>>> import numpy as np
>>> np.set_printoptions(precision=4, suppress=True, linewidth=140, floatmode="fixed")
>>> def rd(a):
...     return np.round(a, 4) + 0
... 
>>> A = np.array([[0, 3, 3, 2], [0, 3, 2, 0], [0, 0, 2, 0], [0, 0, 0, 1]])
>>> rng = np.random.default_rng(31618)
>>> idx = rng.permutation(4)
>>> print(idx)
[2 0 1 3]
>>> M2 = A[idx][:, idx]
>>> print(np.trace(M2))
6
>>> print(np.diag(M2))
[2 0 3 1]
>>> print(np.argsort(-np.linalg.norm(A, axis=0).round(6), kind="stable")[:3])
[1 2 3]
>>> print(np.linalg.matrix_rank(A, rtol=0.1))
3
>>> print(np.prod(np.diag(A)), rd(np.linalg.det(A)))
0 0.0
>>> print(rd(np.sort(np.linalg.eigvals(A))))
[0.0000 1.0000 2.0000 3.0000]
>>> print(A @ A)
[[ 0  9 12  2]
 [ 0  9 10  0]
 [ 0  0  4  0]
 [ 0  0  0  1]]
>>> print(rd(np.trace(np.linalg.pinv(A) @ A)))
3.0
>>> print(np.unique(A.round(6), axis=0).shape)
(4, 4)
>>> print(rd(A @ np.linalg.pinv(A) @ A))
[[0.0000 3.0000 3.0000 2.0000]
 [0.0000 3.0000 2.0000 0.0000]
 [0.0000 0.0000 2.0000 0.0000]
 [0.0000 0.0000 0.0000 1.0000]]
>>> print(np.allclose(A[:-1].T @ np.linalg.lstsq(A[:-1].T, A[-1])[0], A[-1]))
True
>>> Uu, sigma, Vh = np.linalg.svd(A)
>>> evecs = Vh[:(sigma > 1e-8).sum()]
>>> vec = A[2] + -2 * A[1] + rng.integers(2) * np.eye(4)[3]
>>> print(vec)
[ 0.0000 -6.0000 -2.0000  1.0000]
>>> print(rd(np.linalg.norm(vec - evecs.T @ evecs @ vec)))
0.0
>>> print(np.linalg.matrix_rank(np.vstack([A, vec])))
3
>>> F = np.load("x.npy")
>>> print(F)
[[3 0 1 0]
 [0 3 0 1]
 [1 0 3 0]
 [0 1 0 3]]
>>> M2 = F / np.sqrt((F ** 2).mean(axis=1, keepdims=True))
>>> print(np.linalg.matrix_rank(F - F.mean(axis=1, keepdims=True)))
3
>>> O = F.astype(float).copy()
>>> for j in range(4):
...     O[:, j] -= O[:, :j] @ (O[:, :j].T @ O[:, j])
...     O[:, j] /= np.linalg.norm(O[:, j])
... 
>>> print(rd(O.T @ F))
[[3.1623 0.0000 1.8974 0.0000]
 [0.0000 3.1623 0.0000 1.8974]
 [0.0000 0.0000 2.5298 0.0000]
 [0.0000 0.0000 0.0000 2.5298]]
>>> print(rd(O.T @ O))
[[1.0000 0.0000 0.0000 0.0000]
 [0.0000 1.0000 0.0000 0.0000]
 [0.0000 0.0000 1.0000 0.0000]
 [0.0000 0.0000 0.0000 1.0000]]
>>> print(rd(O))
[[ 0.9487  0.0000 -0.3162  0.0000]
 [ 0.0000  0.9487  0.0000 -0.3162]
 [ 0.3162  0.0000  0.9487  0.0000]
 [ 0.0000  0.3162  0.0000  0.9487]]
>>> vec = np.ones(4)
>>> for _ in range(4):
...     vec = F @ vec
...     vec /= np.linalg.norm(vec)
...     print(round(vec @ F @ vec, 4))
... 
4.0
4.0
4.0
4.0
>>> print(rd(np.linalg.eigvalsh(F)[-1]))
4.0
>>> print(vec)
[0.5000 0.5000 0.5000 0.5000]
>>> def softmax(z):
...     e = np.exp(z - z.max(axis=-1, keepdims=True))
...     return e / e.sum(axis=-1, keepdims=True)
... 
>>> print(rd(softmax(F[2])))
[0.1096 0.0403 0.8098 0.0403]
>>> print(rd(softmax(F).sum(axis=1)))
[1.0000 1.0000 1.0000 1.0000]
>>> scores = F @ F.T / np.sqrt(4)
>>> print(rd(softmax(scores)))
[[0.8705 0.0059 0.1178 0.0059]
 [0.0059 0.8705 0.0059 0.1178]
 [0.1178 0.0059 0.8705 0.0059]
 [0.0059 0.1178 0.0059 0.8705]]
>>> print(rd(softmax(scores)[2] @ F))
[1.2239 0.0235 2.7292 0.0235]
>>> M = np.load("a.npy")
>>> print(M)
[[ 0.6527  0.9938 -0.3540]
 [-0.6963  0.9069 -0.9895]
 [-0.3627  0.9858 -0.9809]
 [-0.1781  0.9391 -0.8977]
 [-0.8144 -0.9993  0.3714]
 [ 0.3627 -0.9366  0.9498]
 [-0.4462  0.9693 -0.9785]
 [-0.8937 -0.5370 -0.9827]
 [ 0.5370  0.9186  0.1293]
 [ 0.0200 -0.9674  0.8764]
 [ 0.3095 -0.9837  0.9737]
 [ 0.3095 -0.1194  0.5980]
 [-0.4777  0.9246 -0.9667]
 [-0.6527  0.7211 -0.9693]
 [-0.2913 -0.3885 -0.3004]
 [-0.2729 -0.9993  0.9661]
 [ 0.2543  0.8996 -0.4219]
 [-0.6963  0.6351 -0.9721]
 [ 0.6640 -0.8937  0.9855]
 [-0.2355  0.7779 -0.8110]
 [-0.1781 -0.9687  0.7574]
 [ 0.0200 -0.9674  0.8764]
 [-0.3969 -0.7739 -0.1391]
 [ 0.6044  0.9618  0.0699]
 [ 0.4301 -0.9957  0.9935]]
>>> O, R = np.linalg.qr(M)
>>> print(np.allclose(R.T @ R, M.T @ M))
True
>>> print(rd(O @ R))
[[ 0.6527  0.9938 -0.3540]
 [-0.6963  0.9069 -0.9895]
 [-0.3627  0.9858 -0.9809]
 [-0.1781  0.9391 -0.8977]
 [-0.8144 -0.9993  0.3714]
 [ 0.3627 -0.9366  0.9498]
 [-0.4462  0.9693 -0.9785]
 [-0.8937 -0.5370 -0.9827]
 [ 0.5370  0.9186  0.1293]
 [ 0.0200 -0.9674  0.8764]
 [ 0.3095 -0.9837  0.9737]
 [ 0.3095 -0.1194  0.5980]
 [-0.4777  0.9246 -0.9667]
 [-0.6527  0.7211 -0.9693]
 [-0.2913 -0.3885 -0.3004]
 [-0.2729 -0.9993  0.9661]
 [ 0.2543  0.8996 -0.4219]
 [-0.6963  0.6351 -0.9721]
 [ 0.6640 -0.8937  0.9855]
 [-0.2355  0.7779 -0.8110]
 [-0.1781 -0.9687  0.7574]
 [ 0.0200 -0.9674  0.8764]
 [-0.3969 -0.7739 -0.1391]
 [ 0.6044  0.9618  0.0699]
 [ 0.4301 -0.9957  0.9935]]
>>> data = np.loadtxt("arr.csv", delimiter=",")
>>> print(data)
[[ 0.0000 -1.0000]
 [-1.0000  0.0000]]
>>> vec = np.array([0, -1])
>>> y = data @ vec
>>> print(y)
[1.0000 0.0000]
>>> print(rd(np.linalg.solve(data, data[:, 1])))
[0.0000 1.0000]
>>> print(rd(np.linalg.solve(data, y + data[:, 0])))
[ 1.0000 -1.0000]
>>> mat = np.load("layer11.npy")
>>> print(mat)
[[ 1.0000  0.0000 -1.0000]
 [ 0.0000  2.0000  1.0000]
 [ 0.0000  4.0000  2.0000]]
>>> print(mat @ mat)
[[ 1.0000 -4.0000 -3.0000]
 [ 0.0000  8.0000  4.0000]
 [ 0.0000 16.0000  8.0000]]
>>> print(rd(np.abs(np.linalg.eigvals(mat)).max()))
4.0
>>> print((mat - mat.T) / 2)
[[ 0.0000  0.0000 -0.5000]
 [ 0.0000  0.0000 -1.5000]
 [ 0.5000  1.5000  0.0000]]
>>> print(np.trace(mat))
5.0
>>> Uu, sigma, Vh = np.linalg.svd(mat)
>>> evecs = Vh[:(sigma > 1e-8).sum()]
>>> vec = mat[1] + 2 * mat[2] + rng.integers(2) * np.eye(3)[2]
>>> print(vec)
[ 0.0000 10.0000  5.0000]
>>> print(rd(np.diag(evecs.T @ evecs)))
[0.5556 0.8889 0.5556]
>>> print(np.linalg.matrix_rank(np.vstack([mat, vec])))
2
>>> print(rd(np.linalg.norm(vec - evecs.T @ evecs @ vec)))
0.0
>>> low = np.linalg.cholesky(F)
>>> print(rd(low))
[[1.7321 0.0000 0.0000 0.0000]
 [0.0000 1.7321 0.0000 0.0000]
 [0.5774 0.0000 1.6330 0.0000]
 [0.0000 0.5774 0.0000 1.6330]]
>>> E = np.array([[0.1, -0.2, -0.8],
...     [-1.2, -0.8, -0.2],
...     [0.1, 0.0, 0.5],
...     [0.3, 0.7, 0.8]])
>>> E[3] = E[2] + 0.02 * rng.normal(size=3)
>>> print(rd(E))
[[ 0.1000 -0.2000 -0.8000]
 [-1.2000 -0.8000 -0.2000]
 [ 0.1000  0.0000  0.5000]
 [ 0.1151 -0.0014  0.5073]]
>>> print(np.abs(E).max())
1.2
>>> print(rd(np.linalg.svd(E, compute_uv=False)))
[1.4995 1.0240 0.2086]
>>> print(rd(E.sum(axis=0)))
[-0.8849 -1.0014  0.0073]
>>> print(np.unravel_index(np.abs(E).argmax(), E.shape))
(np.int64(1), np.int64(0))
>>> print(rd(E.sum(axis=1)))
[-0.9000 -2.2000  0.6000  0.6210]
>>> print(rd(E.mean(axis=0)))
[-0.2212 -0.2504  0.0018]
>>> feats = np.load("test8.npy")
>>> print(feats)
[[0 0 1]
 [1 0 0]
 [0 1 0]]
>>> vec = np.array([1, -3, -3])
>>> y = feats @ vec
>>> print(y)
[-3  1 -3]
>>> print(rd(np.linalg.solve(feats.T, feats[1])))
[0.0000 1.0000 0.0000]
>>> print(rd(np.linalg.solve(feats, 2 * y)))
[ 2.0000 -6.0000 -6.0000]
>>> print((feats @ feats)[0])
[0 1 0]
>>> print(feats @ np.ones(3))
[1.0000 1.0000 1.0000]
>>> print(np.sort(np.abs(np.fft.fft(feats[0]))), rd(np.sort(np.linalg.svd(feats, compute_uv=False))))
[1.0000 1.0000 1.0000] [1.0000 1.0000 1.0000]
>>> print(feats @ (-1.0) ** np.arange(3))
[ 1.0000  1.0000 -1.0000]
>>> print(rd(np.fft.fft(feats[0])))
[ 1.0000+0.0000j -0.5000+0.8660j -0.5000-0.8660j]
>>> hat = np.triu(np.array([[5, 2, -4], [1, -2, 2], [0, -3, 2]]), 1) + np.eye(3)
>>> M2 = hat @ feats @ np.linalg.inv(hat)
>>> print(M2)
[[ 2.0000 -8.0000 25.0000]
 [ 1.0000  0.0000  4.0000]
 [ 0.0000  1.0000 -2.0000]]
>>> print(np.linalg.matrix_rank(M2))
3
>>> print(np.trace(M2), np.trace(feats))
0.0 0
>>> print(rd(softmax(feats[0] + -3)))
[0.2119 0.2119 0.5761]
>>> print(softmax(feats).sum(axis=1))
[1.0000 1.0000 1.0000]
>>> print(rd(softmax(10 * feats[0])))
[0.0000 0.0000 0.9999]
>>> scores = feats @ feats.T / np.sqrt(3)
>>> print(rd(softmax(scores + np.triu(np.full(scores.shape, -np.inf), 1))))
[[1.0000 0.0000 0.0000]
 [0.3595 0.6405 0.0000]
 [0.2645 0.2645 0.4711]]
>>> print(rd(softmax(scores)))
[[0.4711 0.2645 0.2645]
 [0.2645 0.4711 0.2645]
 [0.2645 0.2645 0.4711]]
>>> print(rd(softmax(scores)[0] @ feats))
[0.2645 0.2645 0.4711]
>>> M2 = np.array([[2, 3, 2], [1, 1, 3], [0, 2, 2]])
>>> print(np.einsum("ik,kj->ji", feats, M2))
[[0 2 1]
 [2 3 1]
 [2 2 3]]
>>> print(M2.T @ feats.T)
[[0 2 1]
 [2 3 1]
 [2 2 3]]
>>> print(np.vstack([feats, M2.T]).shape)
(6, 3)
>>> print(np.linalg.matrix_rank(np.vstack([feats, M2.T])))
3
>>> print(np.einsum("ij->j", feats))
[1 1 1]
>>> W0 = np.eye(4, dtype=int)[rng.permutation(4)]
>>> print(W0)
[[1 0 0 0]
 [0 1 0 0]
 [0 0 1 0]
 [0 0 0 1]]
>>> w, evecs = np.linalg.eigh(W0)
>>> vec = np.array([3, 1, -1, 1])
>>> print(evecs * np.abs(w) @ evecs.T)
[[1.0000 0.0000 0.0000 0.0000]
 [0.0000 1.0000 0.0000 0.0000]
 [0.0000 0.0000 1.0000 0.0000]
 [0.0000 0.0000 0.0000 1.0000]]
>>> print(rd(np.linalg.eigvalsh(W0[1:, 1:])))
[1.0000 1.0000 1.0000]
>>> print(evecs * np.sqrt(w) @ evecs.T)
[[1.0000 0.0000 0.0000 0.0000]
 [0.0000 1.0000 0.0000 0.0000]
 [0.0000 0.0000 1.0000 0.0000]
 [0.0000 0.0000 0.0000 1.0000]]
>>> print(vec @ W0 @ vec)
12
>>> print(evecs * np.maximum(w, 0) @ evecs.T)
[[1.0000 0.0000 0.0000 0.0000]
 [0.0000 1.0000 0.0000 0.0000]
 [0.0000 0.0000 1.0000 0.0000]
 [0.0000 0.0000 0.0000 1.0000]]
>>> M2 = np.array([[2, 0], [-1, -3], [3, 0], [0, -2]])
>>> print(np.linalg.matrix_rank(W0 @ M2))
2
>>> print(np.einsum("ik,kj->ij", W0, M2))
[[ 2  0]
 [-1 -3]
 [ 3  0]
 [ 0 -2]]
>>> print(M2.T @ W0.T)
[[ 2 -1  3  0]
 [ 0 -3  0 -2]]
>>> print(np.linalg.matrix_rank(np.vstack([W0, M2.T])))
4
>>> print(np.einsum("ij,ij->i", W0, W0))
[1 1 1 1]
>>> print(W0 @ M2)
[[ 2  0]
 [-1 -3]
 [ 3  0]
 [ 0 -2]]
>>> print(np.vstack([W0, M2.T]).shape)
(6, 4)
>>> print(np.einsum("ij->j", W0))
[1 1 1 1]
>>> print(np.linalg.matrix_power(W0, 100))
[[1 0 0 0]
 [0 1 0 0]
 [0 0 1 0]
 [0 0 0 1]]
>>> print(W0 @ np.ones(4))
[1.0000 1.0000 1.0000 1.0000]
>>> print(np.linalg.matrix_power(W0, 2))
[[1 0 0 0]
 [0 1 0 0]
 [0 0 1 0]
 [0 0 0 1]]
>>> p = np.eye(4)[1]
>>> for _ in range(4):
...     p = p @ W0
...     print(p.round(4))
... 
[0.0000 1.0000 0.0000 0.0000]
[0.0000 1.0000 0.0000 0.0000]
[0.0000 1.0000 0.0000 0.0000]
[0.0000 1.0000 0.0000 0.0000]
>>> r0 = np.array([2, -3])
>>> print(np.cross(W0[3, :3], W0[2, :3]))
[0 0 0]
>>> w, evecs = np.linalg.eigh(W0)
>>> print(evecs.T @ evecs)
[[1.0000 0.0000 0.0000 0.0000]
 [0.0000 1.0000 0.0000 0.0000]
 [0.0000 0.0000 1.0000 0.0000]
 [0.0000 0.0000 0.0000 1.0000]]
>>> print(rd(np.linalg.eigvalsh(W0 + -3 * np.eye(4))))
[-2.0000 -2.0000 -2.0000 -2.0000]
>>> print(rd(np.linalg.eigvalsh(W0 @ W0)))
[1.0000 1.0000 1.0000 1.0000]
>>> print(evecs.T @ W0 @ evecs)
[[1.0000 0.0000 0.0000 0.0000]
 [0.0000 1.0000 0.0000 0.0000]
 [0.0000 0.0000 1.0000 0.0000]
 [0.0000 0.0000 0.0000 1.0000]]
